>>> import numpy as np
>>> from numpy import linalg as LA
>>> np.set_printoptions(precision=3, suppress=True, linewidth=160)
>>> W0 = np.array([[0, 0, 0],
...     [0, 0, 0],
...     [0, 0, 0],
...     [-9, 1, 0],
...     [0, 0, 0],
...     [-9, 1, 0],
...     [-2, 1, 1],
...     [-9, 1, 0],
...     [0, 0, 0],
...     [5, 4, 0],
...     [-9, 1, 0],
...     [-11, 2, 1],
...     [0, 0, 0],
...     [-11, 2, 1],
...     [5, 4, 0],
...     [0, 0, 0],
...     [0, 0, 0],
...     [0, 0, 0]])
>>> d = LA.norm(W0[:, None] - W0[None], axis=-1)
>>> d[11].round(6).argsort(kind="stable")[:4]
array([11, 13,  3,  5])
>>> d[11]
array([11.225, 11.225, 11.225,  2.449, 11.225,  2.449,  9.055,  2.449, 11.225, 16.155,  2.449,  0.   , 11.225,  0.   , 16.155, 11.225, 11.225, 11.225])
>>> d.shape
(18, 18)
>>> (d + 1e9 * np.eye(18)).round(6).argmin(axis=1)
array([ 1,  0,  0,  5,  0,  3,  0,  3,  0, 14,  3, 13,  0, 11,  9,  0,  0,  0])
>>> hat = W0 @ LA.solve(W0.T @ W0, W0.T)
>>> print(np.round(LA.eigvalsh(hat), 3) + 0)
[0. 0. 0. 0. 0. 0. 0. 0. 0. 0. 0. 0. 0. 0. 0. 1. 1. 1.]
>>> LA.matrix_rank(np.eye(18) - hat)
np.int64(15)
>>> np.trace(hat)
np.float64(3.0)
>>> np.allclose(hat @ hat, hat)
True
>>> print(hat @ W0[:, 1])
[0. 0. 0. 1. 0. 1. 1. 1. 0. 4. 1. 2. 0. 2. 4. 0. 0. 0.]
>>> np.diag(hat)
array([0.   , 0.   , 0.   , 0.214, 0.   , 0.214, 0.429, 0.214, 0.   , 0.5  , 0.214, 0.357, 0.   , 0.357, 0.5  , 0.   , 0.   , 0.   ])
>>> A = np.load("dump.npy")
>>> A
array([[-1.747,  0.723, -0.848,  0.471, -2.238, -3.002],
       [ 3.872, -1.905,  1.906, -1.061,  5.942,  6.961],
       [ 3.343, -1.564,  1.679, -0.731,  4.876,  5.712],
       [-1.607,  0.542, -0.758,  0.527, -2.498, -2.885],
       [-0.441,  0.369, -0.389,  0.325, -1.146, -1.448],
       [ 3.945, -2.082,  2.152, -1.091,  5.991,  7.038],
       [-1.637,  0.721, -0.759,  0.347, -2.584, -2.784],
       [-3.265,  1.852, -1.671,  0.767, -4.754, -5.655],
       [-2.552,  1.273, -1.311,  0.561, -3.657, -4.287],
       [-2.413,  1.208, -1.263,  0.553, -3.735, -4.275],
       [ 2.38 , -1.262,  1.215, -0.671,  3.712,  4.163],
       [-3.091,  1.499, -1.48 ,  0.626, -4.753, -5.753],
       [-0.731,  0.49 , -0.331,  0.239, -1.212, -1.277],
       [ 0.679, -0.38 ,  0.236, -0.236,  1.142,  1.414],
       [ 3.355, -1.734,  1.489, -0.759,  4.679,  5.73 ],
       [-0.869,  0.436, -0.401,  0.192, -1.359, -1.344],
       [ 1.633, -0.728,  0.879, -0.221,  2.461,  2.822],
       [ 1.776, -0.768,  0.597, -0.517,  2.518,  2.722],
       [-3.911,  1.933, -1.974,  0.921, -6.217, -6.899],
       [ 0.936, -0.305,  0.385, -0.291,  1.13 ,  1.428],
       [-0.825,  0.338, -0.357,  0.166, -1.271, -1.529],
       [-1.592,  0.588, -0.867,  0.407, -2.346, -2.771]])
>>> Y = np.c_[A[:, :4] @ np.array([[-2, 0, -1, -1], [0, 0, -2, 2], [1, 2, 0, -1], [1, -2, 1, -2]]), np.array([3, 0, 2, -1, 1, -2, 1, -1, 3, 2, 3, 3, -2, 3, 1, 1, 2, -1, 1, 1, -3, -3])]
>>> Y
array([[ 3.117, -2.638,  0.772,  3.099,  3.   ],
       [-6.899,  5.934, -1.123, -7.466,  0.   ],
       [-5.738,  4.82 , -0.946, -6.688,  2.   ],
       [ 2.983, -2.57 ,  1.05 ,  2.395, -1.   ],
       [ 0.818, -1.428,  0.028,  0.918,  1.   ],
       [-6.829,  6.486, -0.872, -8.079, -2.   ],
       [ 2.862, -2.212,  0.542,  3.144,  1.   ],
       [ 5.626, -4.876,  0.328,  7.106, -1.   ],
       [ 4.354, -3.744,  0.567,  5.287,  3.   ],
       [ 4.116, -3.632,  0.55 ,  4.986,  2.   ],
       [-4.216,  3.772, -0.527, -4.777,  3.   ],
       [ 5.328, -4.212,  0.719,  6.317,  3.   ],
       [ 1.37 , -1.14 , -0.01 ,  1.564, -2.   ],
       [-1.358,  0.944, -0.155, -1.203,  3.   ],
       [-5.98 ,  4.496, -0.646, -6.794,  1.   ],
       [ 1.529, -1.186,  0.189,  1.758,  1.   ],
       [-2.608,  2.2  , -0.398, -3.526,  2.   ],
       [-3.472,  2.228, -0.757, -2.875, -1.   ],
       [ 6.769, -5.79 ,  0.966,  7.909,  1.   ],
       [-1.778,  1.352, -0.617, -1.349,  1.   ],
       [ 1.459, -1.046,  0.315,  1.526, -3.   ],
       [ 2.724, -2.548,  0.823,  2.821, -3.   ]])
>>> LA.matrix_rank(np.c_[A, Y])
np.int64(7)
>>> LA.norm(LA.qr(A)[0].T @ Y, axis=0) ** 2 / ((Y ** 2).sum(axis=0) + 1e-12)
array([1.  , 1.  , 1.  , 1.  , 0.03])
>>> LA.matrix_rank(Y)
np.int64(5)
>>> np.round(LA.norm(Y - A @ LA.lstsq(A, Y)[0], axis=0), 3) + 0
array([0.   , 0.   , 0.   , 0.   , 9.446])
>>> np.round(LA.lstsq(A, Y[:, 0])[0], 3) + 0
array([-2.,  0.,  1.,  1.,  0.,  0.])
>>> print([round(float(x), 3) for x in LA.svd(A, compute_uv=False)[:3]])
[29.54, 0.569, 0.519]
>>> round(np.log10(LA.cond(A)))
2
>>> feats = np.loadtxt("out15.csv", delimiter=",")
>>> print(feats)
[[ 6.  2.  0.]
 [ 2. -4. -1.]
 [ 0. -1. -6.]]
>>> # equal to its transpose
>>> Y = LA.inv(feats)
>>> (np.abs(Y) > 1e-9).astype(int)
array([[1, 1, 1],
       [1, 1, 1],
       [1, 1, 1]])
>>> print(LA.det(feats) * Y)
[[ 23.  12.  -2.]
 [ 12. -36.   6.]
 [ -2.   6. -28.]]
>>> np.allclose(Y, feats.T)
False
>>> rng = np.random.default_rng(706559)
>>> data = (rng.random((4, 4)) < 0.3) + np.eye(4)
>>> data /= data.sum(axis=1, keepdims=True)
>>> data
array([[1.   , 0.   , 0.   , 0.   ],
       [0.   , 0.667, 0.   , 0.333],
       [0.   , 0.   , 1.   , 0.   ],
       [0.   , 0.   , 0.333, 0.667]])
>>> # row-stochastic, so 1 is an eigenvalue
>>> data @ data
array([[1.   , 0.   , 0.   , 0.   ],
       [0.   , 0.444, 0.111, 0.444],
       [0.   , 0.   , 1.   , 0.   ],
       [0.   , 0.   , 0.556, 0.444]])
>>> Q, vecs = LA.qr(data[:, :1])[0], LA.qr(data[:, 1:])[0]
>>> sig = LA.svd(Q.T @ vecs, compute_uv=False)
>>> (sig > 0.9).sum()
np.int64(0)
>>> print(round(LA.norm(Q @ Q.T - vecs @ vecs.T, 2), 3))
1.0
>>> print(np.degrees(np.arccos(sig.clip(0, 1))))
[90.]
>>> sig.round(3) + 0
array([0.])
>>> f = np.array([6, 1, 7, 4])
>>> Y = data + np.outer(f, np.eye(4)[1])
>>> LA.matrix_rank(LA.inv(Y) - LA.inv(data), tol=1e-8)
np.int64(1)
>>> Y
array([[1.   , 6.   , 0.   , 0.   ],
       [0.   , 1.667, 0.   , 0.333],
       [0.   , 7.   , 1.   , 0.   ],
       [0.   , 4.   , 0.333, 0.667]])
>>> X = np.load("mat.npy")
>>> print(X)
[[-10.708 -10.266 -12.266  12.197]
 [ -8.299  -2.504  -4.504  -7.579]
 [ -0.496   3.172   1.172   5.146]
 [ 12.148  14.538  12.538  17.21 ]
 [ -8.496  -2.138  -4.138  -9.91 ]
 [ -4.532  -2.186  -4.186   8.117]
 [  3.601   4.666   2.666  17.686]
 [-24.14  -18.593 -20.593 -15.398]
 [ -7.936   0.041  -1.959 -15.985]
 [  0.426   3.476   1.476   8.095]
 [-16.815  -9.855 -11.855 -16.905]
 [ -7.882  -5.27   -7.27    5.206]
 [ 17.381  23.516  21.516   5.347]
 [-13.951  -7.902  -9.902 -11.721]
 [ -5.398  -0.93   -2.93   -0.731]
 [ -3.359  -2.753  -4.753  15.635]]
>>> Ac = X - X.mean(axis=0)
>>> vecs = LA.svd(Ac)[2][:3]
>>> Y = Ac - Ac @ vecs.T @ vecs
>>> np.round(Y.std(axis=0), 3) + 0
array([0., 0., 0., 0.])
>>> Ac = X - X.mean(axis=0)
>>> left, sig, vt = LA.svd(Ac, full_matrices=False)
>>> (np.sign(left[:, 0]) == np.sign(left[0, 0])).astype(int)
array([1, 1, 0, 0, 1, 0, 0, 1, 1, 0, 1, 1, 0, 1, 1, 0])
>>> LA.matrix_rank(Ac)
np.int64(2)
>>> print(round(np.trace(LA.pinv(X) @ X), 3))
3.0
>>> np.allclose(X[:-1].T @ LA.lstsq(X[:-1].T, X[-1])[0], X[-1])
True
>>> np.unique(X.round(6), axis=0).shape
(16, 4)
>>> print(LA.cond(X) > 100)
True
>>> np.argsort(-LA.norm(X, axis=0).round(6), kind="stable")[:3]
array([3, 0, 2])
>>> round(float(LA.norm(X, 2) / LA.norm(X)), 3)
0.883
>>> d = LA.norm(X[:, None] - X[None], axis=-1)
>>> np.unravel_index(d.round(6).argmax(), d.shape)
(np.int64(7), np.int64(12))
>>> d[:5, :5]
array([[ 0.   , 22.746, 22.697, 42.166, 25.014],
       [22.746,  0.   , 16.948, 40.167,  2.395],
       [22.697, 16.948,  0.   , 23.744, 18.63 ],
       [42.166, 40.167, 23.744,  0.   , 41.447],
       [25.014,  2.395, 18.63 , 41.447,  0.   ]])
>>> d[4]
array([25.014,  2.395, 18.63 , 41.447,  0.   , 18.457, 31.63 , 28.572,  6.836, 21.605, 15.403, 15.764, 47.103,  9.974,  9.837, 26.071])
>>> print(d.shape)
(16, 16)
>>> print(d.mean(axis=1).argmax())
12
>>> LA.matrix_rank(d ** 2)
np.int64(4)
>>> d[4].round(6).argsort(kind="stable")[:4]
array([ 4,  1,  8, 14])
>>> Y = np.array([[9, -6], [3, -9]])
>>> Z = np.array([[1, 1, 1], [0, -2, 0], [-1, -1, -1]])
>>> J = np.kron(Y, Z)
>>> J
array([[  9,   9,   9,  -6,  -6,  -6],
       [  0, -18,   0,   0,  12,   0],
       [ -9,  -9,  -9,   6,   6,   6],
       [  3,   3,   3,  -9,  -9,  -9],
       [  0,  -6,   0,   0,  18,   0],
       [ -3,  -3,  -3,   9,   9,   9]])
>>> left, sig, vt = LA.svd(J)
>>> vecs = vt[:(sig > 1e-8).sum()]
>>> x0 = J[2] + -1 * J[4] + rng.integers(2) * np.eye(6)[2]
>>> x0
array([ -9.,  -3.,  -8.,   6., -12.,   6.])
>>> print(np.round(LA.norm(x0 - vecs.T @ vecs @ x0), 3))
0.707
>>> LA.matrix_rank(np.vstack([J, x0]))
np.int64(5)
>>> np.allclose(vecs.T @ vecs @ x0, x0)
False
>>> f, v = X[6], X[2]
>>> round(float(f @ f), 3)
354.63
>>> pr = (f @ v) / (f @ f) * f
>>> round(LA.norm(f + v) ** 2 + LA.norm(f - v) ** 2, 3)
np.float64(785.573)
>>> pr
array([1.088, 1.41 , 0.806, 5.343])
>>> left, sig, vt = LA.svd(J)
>>> sig.round(3) + 0
array([38.535, 19.267, 13.079,  6.54 ,  0.   ,  0.   ])
>>> np.argmax(sig[:-1] / (sig[1:] + 1e-6)) + 1
np.int64(4)
>>> Y = left[:, :4] @ np.diag(sig[:4]) @ vt[:4]
>>> LA.matrix_rank(J, rtol=0.05)
np.int64(4)
>>> print(LA.matrix_rank(Y))
4
>>> np.round(np.abs(J - Y).max(), 3)
np.float64(0.0)
>>> G = J.T @ J
>>> np.round(LA.eigvalsh(G)[::-1], 3) + 0
array([1484.938,  371.235,  171.062,   42.765,    0.   ,    0.   ])
>>> np.trace(G), (J ** 2).sum()
(np.int64(2070), np.int64(2070))
>>> np.diag(G)
array([180, 540, 180, 234, 702, 234])
>>> T = np.stack([J, 2 * J, J[::-1]])
>>> T.shape
(3, 6, 6)
>>> LA.det(T)
array([0., 0., 0.])
>>> np.einsum("bij,cij->bc", T, T)
array([[2070, 4140, -324],
       [4140, 8280, -648],
       [-324, -648, 2070]])
>>> LA.norm(T, axis=(1, 2))
array([45.497, 90.995, 45.497])
>>> print(T.sum(axis=0))
[[ 24  24  24  -9  -9  -9]
 [  0 -60   0   0  54   0]
 [-24 -24 -24   9   9   9]
 [  0   0   0 -21 -21 -21]
 [  0 -36   0   0  66   0]
 [  0   0   0  21  21  21]]
>>> (T @ J.T).shape
(3, 6, 6)
>>> K = np.loadtxt("data.csv", delimiter=",")
>>> K
array([[-9.,  0.,  0.,  0.],
       [ 0.,  5., -7.,  9.],
       [ 0., -6., -4.,  9.],
       [ 0.,  7.,  6., -6.]])
>>> round(LA.det(K), 3)
np.float64(3699.0)
>>> (K != 0).astype(int)
array([[1, 0, 0, 0],
       [0, 1, 1, 1],
       [0, 1, 1, 1],
       [0, 1, 1, 1]])
>>> np.flatnonzero(LA.matrix_power((K != 0) + (K.T != 0) + np.eye(4), 4)[2])
array([1, 2, 3])
>>> print(np.sort(np.abs(LA.eigvals(K))))
[ 2.467  9.     9.702 17.169]
>>> LA.matrix_power(K, 4)
array([[  6561.,      0.,      0.,      0.],
       [     0.,  22675.,  19222., -27144.],
       [     0.,  19986.,  30919., -42264.],
       [     0., -18382., -30906.,  42201.]])
>>> (K + K.T) / 2
array([[-9. ,  0. ,  0. ,  0. ],
       [ 0. ,  5. , -6.5,  8. ],
       [ 0. , -6.5, -4. ,  7.5],
       [ 0. ,  8. ,  7.5, -6. ]])
>>> print(np.trace(K))
-14.0
>>> round(float(np.abs(LA.eigvals(K)).max()), 3)
17.169
>>> round(LA.det(K), 3)
np.float64(3699.0)
>>> Q = K.astype(float).copy()
>>> for j in range(4):
...     Q[:, j] -= Q[:, :j] @ (Q[:, :j].T @ Q[:, j])
...     Q[:, j] /= LA.norm(Q[:, j])
... 
>>> np.round(Q.T @ K, 3) + 0
array([[  9.   ,   0.   ,   0.   ,   0.   ],
       [  0.   ,  10.488,   2.956,  -4.863],
       [  0.   ,   0.   ,   9.605, -12.558],
       [  0.   ,   0.   ,   0.   ,   4.08 ]])
>>> left, sig, vt = LA.svd(K, full_matrices=False)
>>> sig
array([17.625,  9.617,  9.   ,  2.425])
>>> np.abs(vt[0])
array([0.   , 0.285, 0.548, 0.786])
>>> np.round(left.T @ K @ vt.T, 3) + 0
array([[17.625,  0.   ,  0.   ,  0.   ],
       [ 0.   ,  9.617,  0.   ,  0.   ],
       [ 0.   ,  0.   ,  9.   ,  0.   ],
       [ 0.   ,  0.   ,  0.   ,  2.425]])
>>> np.round(left.T @ left, 3) + 0
array([[1., 0., 0., 0.],
       [0., 1., 0., 0.],
       [0., 0., 1., 0.],
       [0., 0., 0., 1.]])
>>> print(sig / sig[0])
[1.    0.546 0.511 0.138]
